In [1]: import numpy as np

In [2]: np.set_printoptions(precision=2, suppress=True, linewidth=160)

In [3]: J = np.loadtxt("block15.csv", delimiter=",")

In [4]: J
Out[4]: 
array([[ 0.23, -0.09, -0.23, -0.3 , -0.15],
       [-0.09,  0.15, -0.16,  0.31, -0.02],
       [-0.23, -0.16,  0.76, -0.09,  0.31],
       [-0.3 ,  0.31, -0.09,  0.71,  0.08],
       [-0.15, -0.02,  0.31,  0.08,  0.15]])

In [5]: U, sig, vt = np.linalg.svd(J, full_matrices=False)

In [6]: print((sig > 1e-8).sum())
2

In [7]: np.round(U.T @ U, 2) + 0
Out[7]: 
array([[1., 0., 0., 0., 0.],
       [0., 1., 0., 0., 0.],
       [0., 0., 1., 0., 0.],
       [0., 0., 0., 1., 0.],
       [0., 0., 0., 0., 1.]])

In [8]: np.round(sig / sig[0], 2) + 0
Out[8]: array([1., 1., 0., 0., 0.])

In [9]: np.round(vt @ vt.T, 2) + 0
Out[9]: 
array([[1., 0., 0., 0., 0.],
       [0., 1., 0., 0., 0.],
       [0., 0., 1., 0., 0.],
       [0., 0., 0., 1., 0.],
       [0., 0., 0., 0., 1.]])

In [10]: J @ J
Out[10]: 
array([[ 0.23, -0.09, -0.23, -0.3 , -0.15],
       [-0.09,  0.15, -0.16,  0.31, -0.02],
       [-0.23, -0.16,  0.76, -0.09,  0.31],
       [-0.3 ,  0.31, -0.09,  0.71,  0.08],
       [-0.15, -0.02,  0.31,  0.08,  0.15]])

In [11]: print(np.linalg.matrix_power(J, 4))
[[ 0.23 -0.09 -0.23 -0.3  -0.15]
 [-0.09  0.15 -0.16  0.31 -0.02]
 [-0.23 -0.16  0.76 -0.09  0.31]
 [-0.3   0.31 -0.09  0.71  0.08]
 [-0.15 -0.02  0.31  0.08  0.15]]

In [12]: round(np.linalg.det(J), 2)
Out[12]: np.float64(0.0)

In [13]: print(np.allclose(J, J.T))
True

In [14]: round(float(np.abs(np.linalg.eigvals(J)).max()), 2)
Out[14]: 1.0

In [15]: U, sig, vt = np.linalg.svd(J)

In [16]: sig.round(2) + 0
Out[16]: array([1., 1., 0., 0., 0.])

In [17]: np.argmax(sig[:-1] / (sig[1:] + 1e-6)) + 1
Out[17]: np.int64(2)

In [18]: Y = U[:, :2] @ np.diag(sig[:2]) @ vt[:2]

In [19]: np.linalg.matrix_rank(J, rtol=0.05)
Out[19]: np.int64(2)

In [20]: Y
Out[20]: 
array([[ 0.23, -0.09, -0.23, -0.3 , -0.15],
       [-0.09,  0.15, -0.16,  0.31, -0.02],
       [-0.23, -0.16,  0.76, -0.09,  0.31],
       [-0.3 ,  0.31, -0.09,  0.71,  0.08],
       [-0.15, -0.02,  0.31,  0.08,  0.15]])

In [21]: round(np.linalg.norm(J - Y) / np.linalg.norm(J), 2)
Out[21]: np.float64(0.0)

In [22]: print(round(float(np.linalg.norm(J - Y, 2)), 2), round(float(sig[2]), 2))
0.0 0.0

In [23]: np.round(np.trace(Y), 2)
Out[23]: np.float64(2.0)

In [24]: Y @ Y
Out[24]: 
array([[ 0.23, -0.09, -0.23, -0.3 , -0.15],
       [-0.09,  0.15, -0.16,  0.31, -0.02],
       [-0.23, -0.16,  0.76, -0.09,  0.31],
       [-0.3 ,  0.31, -0.09,  0.71,  0.08],
       [-0.15, -0.02,  0.31,  0.08,  0.15]])

In [25]: np.linalg.matrix_power(Y, 2)
Out[25]: 
array([[ 0.23, -0.09, -0.23, -0.3 , -0.15],
       [-0.09,  0.15, -0.16,  0.31, -0.02],
       [-0.23, -0.16,  0.76, -0.09,  0.31],
       [-0.3 ,  0.31, -0.09,  0.71,  0.08],
       [-0.15, -0.02,  0.31,  0.08,  0.15]])

In [26]: print(round(np.linalg.det(Y), 2))
-0.0

In [27]: (Y + Y.T) / 2
Out[27]: 
array([[ 0.23, -0.09, -0.23, -0.3 , -0.15],
       [-0.09,  0.15, -0.16,  0.31, -0.02],
       [-0.23, -0.16,  0.76, -0.09,  0.31],
       [-0.3 ,  0.31, -0.09,  0.71,  0.08],
       [-0.15, -0.02,  0.31,  0.08,  0.15]])

In [28]: print(np.round(np.abs(np.linalg.eigvals(Y)).max(), 2))
1.0

In [29]: print(np.linalg.norm(J, axis=0))
[0.48 0.39 0.87 0.84 0.38]

In [30]: print(np.linalg.norm(J, axis=1))
[0.48 0.39 0.87 0.84 0.38]

In [31]: round(np.linalg.norm(J, 2), 2)
Out[31]: np.float64(1.0)

In [32]: W0 = np.load("run1.npy")

In [33]: print(W0)
[[-0.2  -0.98 -1.73]
 [ 1.98 -0.27 -0.07]
 [-0.2  -1.72  1.  ]]

In [34]: proj = np.triu(np.array([[2, 5, -5], [-4, 1, 5], [-1, 5, 0]]), 1) + np.eye(3)

In [35]: Y = proj @ W0 @ np.linalg.inv(proj)

In [36]: np.poly(Y)
Out[36]: array([ 1.  , -0.53,  1.07, -8.  ])

In [37]: np.linalg.matrix_rank(Y)
Out[37]: np.int64(3)

In [38]: f = np.array([1, 0, 0, 1, 2, 3])

In [39]: mat = f[np.abs(np.subtract.outer(np.arange(6), np.arange(6)))]

In [40]: mat
Out[40]: 
array([[1, 0, 0, 1, 2, 3],
       [0, 1, 0, 0, 1, 2],
       [0, 0, 1, 0, 0, 1],
       [1, 0, 0, 1, 0, 0],
       [2, 1, 0, 0, 1, 0],
       [3, 2, 1, 0, 0, 1]])

In [41]: np.linalg.norm(mat, axis=1)
Out[41]: array([3.87, 2.45, 1.41, 1.41, 2.45, 3.87])

In [42]: np.round(np.linalg.norm(mat, 1), 2), round(np.linalg.norm(mat, np.inf), 2)
Out[42]: (np.float64(7.0), np.float64(7.0))

In [43]: print(np.linalg.norm(mat, axis=1).argmax())
0

In [44]: rng = np.random.default_rng(138289)

In [45]: lab = rng.permutation(6)

In [46]: lab
Out[46]: array([0, 1, 2, 5, 4, 3])

In [47]: Y = mat[lab][:, lab]

In [48]: np.diag(Y)
Out[48]: array([1, 1, 1, 1, 1, 1])

In [49]: np.trace(Y)
Out[49]: np.int64(6)

In [50]: vec = np.array([-2, 1, -3, 0, 1, 0])

In [51]: y = mat @ vec

In [52]: c, lr = np.zeros(6), 1 / np.linalg.norm(mat, 2) ** 2

In [53]: for i in range(3):
    ...:     c -= lr * mat.T @ (mat @ c - y)
    ...:     if i % 1 == 0: print(i, round(np.linalg.norm(mat @ c - y), 2))
    ...: 
0 5.05
1 4.11
2 3.6

In [54]: c
Out[54]: array([-1.31, -0.58, -0.67, -0.05,  0.38,  0.08])

In [55]: def softmax(z):
    ...:     e = np.exp(z - z.max(axis=-1, keepdims=True))
    ...:     return e / e.sum(axis=-1, keepdims=True)
    ...: 

In [56]: softmax(mat[4])
Out[56]: array([0.47, 0.17, 0.06, 0.06, 0.17, 0.06])

In [57]: softmax(mat).sum(axis=1)
Out[57]: array([1., 1., 1., 1., 1., 1.])

In [58]: np.round(softmax(10 * mat[4]), 2) + 0
Out[58]: array([1., 0., 0., 0., 0., 0.])

In [59]: scores = mat @ mat.T / np.sqrt(6)

In [60]: np.round(softmax(scores + np.triu(np.full(scores.shape, -np.inf), 1)), 2) + 0
Out[60]: 
array([[1.  , 0.  , 0.  , 0.  , 0.  , 0.  ],
       [0.69, 0.31, 0.  , 0.  , 0.  , 0.  ],
       [0.43, 0.29, 0.29, 0.  , 0.  , 0.  ],
       [0.35, 0.15, 0.15, 0.35, 0.  , 0.  ],
       [0.23, 0.1 , 0.04, 0.1 , 0.52, 0.  ],
       [0.02, 0.01, 0.  , 0.01, 0.05, 0.9 ]])

In [61]: np.round(softmax(scores), 2) + 0
Out[61]: 
array([[0.9 , 0.05, 0.01, 0.  , 0.01, 0.02],
       [0.54, 0.24, 0.05, 0.02, 0.05, 0.11],
       [0.28, 0.19, 0.19, 0.08, 0.08, 0.19],
       [0.19, 0.08, 0.08, 0.19, 0.19, 0.28],
       [0.11, 0.05, 0.02, 0.05, 0.24, 0.54],
       [0.02, 0.01, 0.  , 0.01, 0.05, 0.9 ]])

In [62]: print(softmax(scores).round(6).argmax(axis=1))
[0 0 0 5 5 5]

In [63]: K = np.load("m.npy")

In [64]: K
Out[64]: 
array([[ 3,  3,  2,  1],
       [ 4,  3,  2,  3],
       [ 4,  3,  5,  3],
       [ 4,  4,  7,  5],
       [ 6,  5,  7,  5],
       [ 9,  7,  8,  8],
       [10,  9,  9,  9],
       [10, 12, 11,  9],
       [11, 14, 11, 10],
       [13, 15, 11, 11],
       [14, 18, 11, 12],
       [16, 20, 14, 14],
       [17, 22, 17, 14],
       [17, 23, 18, 14],
       [19, 25, 21, 17],
       [21, 28, 22, 20],
       [21, 31, 25, 22],
       [23, 34, 25, 22],
       [26, 34, 28, 23],
       [28, 36, 30, 26],
       [28, 37, 31, 28],
       [31, 37, 34, 31],
       [33, 38, 36, 31],
       [34, 39, 37, 34],
       [37, 42, 37, 37],
       [40, 43, 40, 40],
       [43, 45, 40, 42],
       [43, 45, 40, 45],
       [44, 45, 42, 45]])

In [65]: cen = K - K.mean(axis=0)

In [66]: U, sig, vt = np.linalg.svd(cen, full_matrices=False)

In [67]: sig
Out[67]: array([143.31,  14.98,   7.39,   3.7 ])

In [68]: print(np.abs(vt[-1]))
[0.74 0.16 0.1  0.64]

In [69]: U, sig, vt = np.linalg.svd(K)

In [70]: np.argmax(sig[:-1] / (sig[1:] + 1e-6)) + 1
Out[70]: np.int64(1)

In [71]: Y = U[:, :1] @ np.diag(sig[:1]) @ vt[:1]

In [72]: print(round(float(np.linalg.norm(K - Y) / np.linalg.norm(K)), 2))
0.07

In [73]: round(np.linalg.norm(K - Y, 2), 2), round(float(sig[1]), 2)
Out[73]: (np.float64(15.74), 15.74)

In [74]: np.linalg.matrix_rank(Y)
Out[74]: np.int64(1)

In [75]: F = np.loadtxt("data.csv", delimiter=",")

In [76]: F
Out[76]: 
array([[ 0.,  0.,  0.,  0.,  0.],
       [ 1.,  6.,  6.,  7.,  5.],
       [15., 24., 17., 23., 24.],
       [ 9., 21., 16., 17., 16.],
       [ 9.,  4.,  1.,  6.,  4.],
       [ 1.,  6.,  6.,  7.,  5.],
       [ 0.,  0.,  0.,  0.,  0.],
       [ 1.,  6.,  6.,  7.,  5.],
       [ 0.,  9.,  5.,  3.,  8.],
       [18., 16., 12., 20., 12.],
       [ 0.,  9.,  5.,  3.,  8.],
       [ 6., 12.,  6.,  9., 16.],
       [ 9.,  4.,  1.,  6.,  4.],
       [17., 10.,  6., 13.,  7.],
       [ 6.,  3.,  1.,  6.,  8.],
       [ 6.,  3.,  1.,  6.,  8.],
       [ 7.,  9.,  7., 13., 13.]])

In [77]: G = np.cov(F, rowvar=False)

In [78]: np.median(F, axis=0)
Out[78]: array([6., 6., 6., 7., 8.])

In [79]: np.polyfit(F[:, 3], F[:, 4], 1)
Out[79]: array([0.78, 1.75])

In [80]: np.linalg.eigvalsh(G)[::-1]
Out[80]: array([159.  ,  23.07,   6.51,   2.42,   0.03])

In [81]: np.argsort(-F.std(axis=0).round(6), kind="stable")
Out[81]: array([1, 3, 4, 0, 2])

In [82]: F.std(axis=0)
Out[82]: array([5.9 , 6.56, 5.03, 6.38, 5.99])

In [83]: print(np.round(np.corrcoef(F[:, 3], F[:, 4])[0, 1], 2))
0.83

In [84]: proj = F @ np.linalg.solve(F.T @ F, F.T)

In [85]: np.round(np.linalg.eigvalsh(proj), 2) + 0
Out[85]: array([0., 0., 0., 0., 0., 0., 0., 0., 0., 0., 0., 0., 1., 1., 1., 1., 1.])

In [86]: round(float(np.trace(proj)), 2)
Out[86]: 5.0

In [87]: np.allclose(proj @ proj, proj)
Out[87]: True

In [88]: cen = (F - F.mean(axis=0)) / F.std(axis=0)

In [89]: np.argwhere(np.abs(cen) > 2)
Out[89]: 
array([[2, 1],
       [2, 2],
       [2, 3],
       [2, 4],
       [3, 2],
       [9, 0]])

In [90]: c = np.linalg.lstsq(np.delete(cen, 2, axis=1), cen[:, 2])[0]

In [91]: np.abs(c).argmax()
Out[91]: np.int64(1)

In [92]: vec = np.array([0, 1, 1, 3, 1])

In [93]: y = F @ vec

In [94]: np.round(np.linalg.solve(F.T @ F, F.T @ y), 2) + 0
Out[94]: array([0., 1., 1., 3., 1.])

In [95]: print(np.round(np.linalg.pinv(F) @ F, 2) + 0)
[[1. 0. 0. 0. 0.]
 [0. 1. 0. 0. 0.]
 [0. 0. 1. 0. 0.]
 [0. 0. 0. 1. 0.]
 [0. 0. 0. 0. 1.]]

In [96]: np.round(np.linalg.lstsq(F, y)[0], 2) + 0
Out[96]: array([0., 1., 1., 3., 1.])

In [97]: y = y + 0.02 * rng.normal(size=17)

In [98]: print(y)
[ -0.02  38.   134.02 104.    27.03  38.03   0.03  37.99  31.   100.01  31.    61.01  26.99  62.01  30.01  30.02  68.02]

In [99]: c, *_ = np.linalg.lstsq(F, y)

In [100]: [round(float(np.linalg.norm(np.linalg.solve(F.T @ F + lam * np.eye(5), F.T @ y))), 2) for lam in (0, 1, 10, 100)]
Out[100]: [3.47, 3.36, 3.2, 2.89]

In [101]: c.round(2) + 0
Out[101]: array([0.  , 1.  , 0.99, 3.01, 1.  ])

In [102]: np.round(F.T @ (y - F @ c), 2) + 0
Out[102]: array([0., 0., 0., 0., 0.])

In [103]: cen = F - F.mean(axis=0)

In [104]: U, sig, vt = np.linalg.svd(cen, full_matrices=False)

In [105]: np.round(cen.mean(axis=0), 2) + 0
Out[105]: array([0., 0., 0., 0., 0.])

In [106]: round(float((sig ** 2).sum() ** 2 / (sig ** 4).sum()), 2)
Out[106]: 1.41

In [107]: np.abs(U[:, 0]).argmax()
Out[107]: np.int64(2)

In [108]: np.linalg.matrix_rank(cen)
Out[108]: np.int64(5)

In [109]: np.round(sig ** 2 / (sig ** 2).sum(), 2) + 0
Out[109]: array([0.83, 0.12, 0.03, 0.01, 0.  ])

In [110]: print(sig)
[50.44 19.21 10.21  6.22  0.66]
